>>> import numpy as np
>>> np.set_printoptions(precision=3, suppress=True, linewidth=140)
>>> rng = np.random.default_rng(27366)
>>> lab = rng.integers(0, 3, 11)
>>> M = np.array([[2, 0, 2, -1, 0, 2, -1, 1, 0, 2, -1],
...     [2, -2, -1, 1, -1, 0, -1, -1, 1, 0, -2],
...     [-2, 0, -2, -1, -2, -1, -1, -1, 2, -1, 0],
...     [-2, -2, 1, 0, 0, 1, 0, -2, -2, 0, 2],
...     [-1, 2, -1, -2, 1, -1, 2, 2, -1, -2, -1],
...     [0, 2, 2, 1, 2, 0, -1, 2, 1, -2, 2],
...     [-2, 0, -1, -1, 0, 2, 1, -1, 0, 2, 2],
...     [-1, -2, -1, 1, 2, 0, -1, -2, 1, -1, -2],
...     [2, 1, 0, 0, -1, 0, -1, 1, 2, 1, -1],
...     [2, 1, 1, 2, -2, 1, -1, -2, 0, 1, -2],
...     [2, 2, 0, -2, 2, 2, 2, -1, -1, -2, -2]]) * (lab[:, None] == lab)
>>> M
array([[ 2,  0,  2,  0,  0,  2, -1,  1,  0,  0,  0],
       [ 2, -2, -1,  0, -1,  0, -1, -1,  1,  0,  0],
       [-2,  0, -2,  0, -2, -1, -1, -1,  2,  0,  0],
       [ 0,  0,  0,  0,  0,  0,  0,  0,  0,  0,  0],
       [-1,  2, -1,  0,  1, -1,  2,  2, -1,  0,  0],
       [ 0,  2,  2,  0,  2,  0, -1,  2,  1,  0,  0],
       [-2,  0, -1,  0,  0,  2,  1, -1,  0,  0,  0],
       [-1, -2, -1,  0,  2,  0, -1, -2,  1,  0,  0],
       [ 2,  1,  0,  0, -1,  0, -1,  1,  2,  0,  0],
       [ 0,  0,  0,  0,  0,  0,  0,  0,  0,  1, -2],
       [ 0,  0,  0,  0,  0,  0,  0,  0,  0, -2, -2]])
>>> # 3 groups of indices that never mix
>>> Uu, sig, Vh = np.linalg.svd(M)
>>> sig.round(3) + 0
array([6.586, 5.769, 4.258, 3.627, 3.   , 2.887, 2.   , 1.838, 0.575, 0.096, 0.   ])
>>> B = Uu[:, :10] @ np.diag(sig[:10]) @ Vh[:10]
>>> np.round(np.linalg.norm(M - B) / np.linalg.norm(M), 3)
np.float64(0.0)
>>> round(float(np.linalg.norm(M - B, 2)), 3), round(float(sig[10]), 3)
(0.0, 0.0)
>>> np.linalg.matrix_rank(M, rtol=0.05)
np.int64(9)
>>> T = np.stack([M, -2 * M, M[::-1]])
>>> T.sum(axis=0)
array([[-2,  0, -2,  0,  0, -2,  1, -1,  0, -2, -2],
       [-2,  2,  1,  0,  1,  0,  1,  1, -1,  1, -2],
       [ 4,  1,  2,  0,  1,  1,  0,  2,  0,  0,  0],
       [-1, -2, -1,  0,  2,  0, -1, -2,  1,  0,  0],
       [-1, -2,  0,  0, -1,  3, -1, -3,  1,  0,  0],
       [ 0,  0,  0,  0,  0,  0,  0,  0,  0,  0,  0],
       [ 1,  2,  0,  0,  1, -3,  1,  3, -1,  0,  0],
       [ 1,  2,  1,  0, -2,  0,  1,  2, -1,  0,  0],
       [-4, -1, -2,  0, -1, -1,  0, -2,  0,  0,  0],
       [ 2, -2, -1,  0, -1,  0, -1, -1,  1, -1,  2],
       [ 2,  0,  2,  0,  0,  2, -1,  1,  0,  2,  2]])
>>> (M - M.T) / 2
array([[ 0. , -1. ,  2. ,  0. ,  0.5,  1. ,  0.5,  1. , -1. ,  0. ,  0. ],
       [ 1. ,  0. , -0.5,  0. , -1.5, -1. , -0.5,  0.5,  0. ,  0. ,  0. ],
       [-2. ,  0.5,  0. ,  0. , -0.5, -1.5,  0. ,  0. ,  1. ,  0. ,  0. ],
       [ 0. ,  0. ,  0. ,  0. ,  0. ,  0. ,  0. ,  0. ,  0. ,  0. ,  0. ],
       [-0.5,  1.5,  0.5,  0. ,  0. , -1.5,  1. ,  0. ,  0. ,  0. ,  0. ],
       [-1. ,  1. ,  1.5,  0. ,  1.5,  0. , -1.5,  1. ,  0.5,  0. ,  0. ],
       [-0.5,  0.5,  0. ,  0. , -1. ,  1.5,  0. ,  0. ,  0.5,  0. ,  0. ],
       [-1. , -0.5,  0. ,  0. ,  0. , -1. ,  0. ,  0. ,  0. ,  0. ,  0. ],
       [ 1. ,  0. , -1. ,  0. ,  0. , -0.5, -0.5,  0. ,  0. ,  0. ,  0. ],
       [ 0. ,  0. ,  0. ,  0. ,  0. ,  0. ,  0. ,  0. ,  0. ,  0. ,  0. ],
       [ 0. ,  0. ,  0. ,  0. ,  0. ,  0. ,  0. ,  0. ,  0. ,  0. ,  0. ]])
>>> np.linalg.matrix_power(M, 2)
array([[ 1,  2,  4,  0,  2,  0, -8,  3,  7,  0,  0],
       [ 8,  5, 11,  0,  0,  4, -2,  7, -2,  0,  0],
       [ 9, -2,  2,  0, -4, -2, -1, -1,  0,  0,  0],
       [ 0,  0,  0,  0,  0,  0,  0,  0,  0,  0,  0],
       [-5, -9, -9,  0,  4,  2,  4, -9, -2,  0,  0],
       [ 0, -3, -9,  0, -1, -6, -4, -2,  8,  0,  0],
       [-3,  6,  2,  0,  4, -1,  3,  4, -1,  0,  0],
       [ 0, 13,  3,  0,  1, -5,  8, 12, -6,  0,  0],
       [12, -4,  4,  0, -2,  3, -9,  0,  7,  0,  0],
       [ 0,  0,  0,  0,  0,  0,  0,  0,  0,  5,  2],
       [ 0,  0,  0,  0,  0,  0,  0,  0,  0,  2,  8]])
>>> np.trace(M)
np.int64(-1)
>>> M.inv()
Traceback (most recent call last):
  File "<python-input-18>", line 1, in <module>
    M.inv()
    ^^^^^
AttributeError: 'numpy.ndarray' object has no attribute 'inv'
>>> np.allclose(M @ M.T, M.T @ M)
False
>>> np.allclose(M, M.T)
False
>>> M @ M
array([[ 1,  2,  4,  0,  2,  0, -8,  3,  7,  0,  0],
       [ 8,  5, 11,  0,  0,  4, -2,  7, -2,  0,  0],
       [ 9, -2,  2,  0, -4, -2, -1, -1,  0,  0,  0],
       [ 0,  0,  0,  0,  0,  0,  0,  0,  0,  0,  0],
       [-5, -9, -9,  0,  4,  2,  4, -9, -2,  0,  0],
       [ 0, -3, -9,  0, -1, -6, -4, -2,  8,  0,  0],
       [-3,  6,  2,  0,  4, -1,  3,  4, -1,  0,  0],
       [ 0, 13,  3,  0,  1, -5,  8, 12, -6,  0,  0],
       [12, -4,  4,  0, -2,  3, -9,  0,  7,  0,  0],
       [ 0,  0,  0,  0,  0,  0,  0,  0,  0,  5,  2],
       [ 0,  0,  0,  0,  0,  0,  0,  0,  0,  2,  8]])
>>> (M + M.T) / 2
array([[ 2. ,  1. ,  0. ,  0. , -0.5,  1. , -1.5,  0. ,  1. ,  0. ,  0. ],
       [ 1. , -2. , -0.5,  0. ,  0.5,  1. , -0.5, -1.5,  1. ,  0. ,  0. ],
       [ 0. , -0.5, -2. ,  0. , -1.5,  0.5, -1. , -1. ,  1. ,  0. ,  0. ],
       [ 0. ,  0. ,  0. ,  0. ,  0. ,  0. ,  0. ,  0. ,  0. ,  0. ,  0. ],
       [-0.5,  0.5, -1.5,  0. ,  1. ,  0.5,  1. ,  2. , -1. ,  0. ,  0. ],
       [ 1. ,  1. ,  0.5,  0. ,  0.5,  0. ,  0.5,  1. ,  0.5,  0. ,  0. ],
       [-1.5, -0.5, -1. ,  0. ,  1. ,  0.5,  1. , -1. , -0.5,  0. ,  0. ],
       [ 0. , -1.5, -1. ,  0. ,  2. ,  1. , -1. , -2. ,  1. ,  0. ,  0. ],
       [ 1. ,  1. ,  1. ,  0. , -1. ,  0.5, -0.5,  1. ,  2. ,  0. ,  0. ],
       [ 0. ,  0. ,  0. ,  0. ,  0. ,  0. ,  0. ,  0. ,  0. ,  1. , -2. ],
       [ 0. ,  0. ,  0. ,  0. ,  0. ,  0. ,  0. ,  0. ,  0. , -2. , -2. ]])
>>> np.sort(np.abs(np.linalg.eigvals(M)))
array([0.   , 0.198, 1.144, 1.838, 2.   , 2.101, 3.   , 3.199, 3.199, 4.21 , 4.571])
>>> np.linalg.determinant(M)
Traceback (most recent call last):
  File "<python-input-24>", line 1, in <module>
    np.linalg.determinant(M)
    ^^^^^^^^^^^^^^^^^^^^^
AttributeError: module 'numpy.linalg' has no attribute 'determinant'
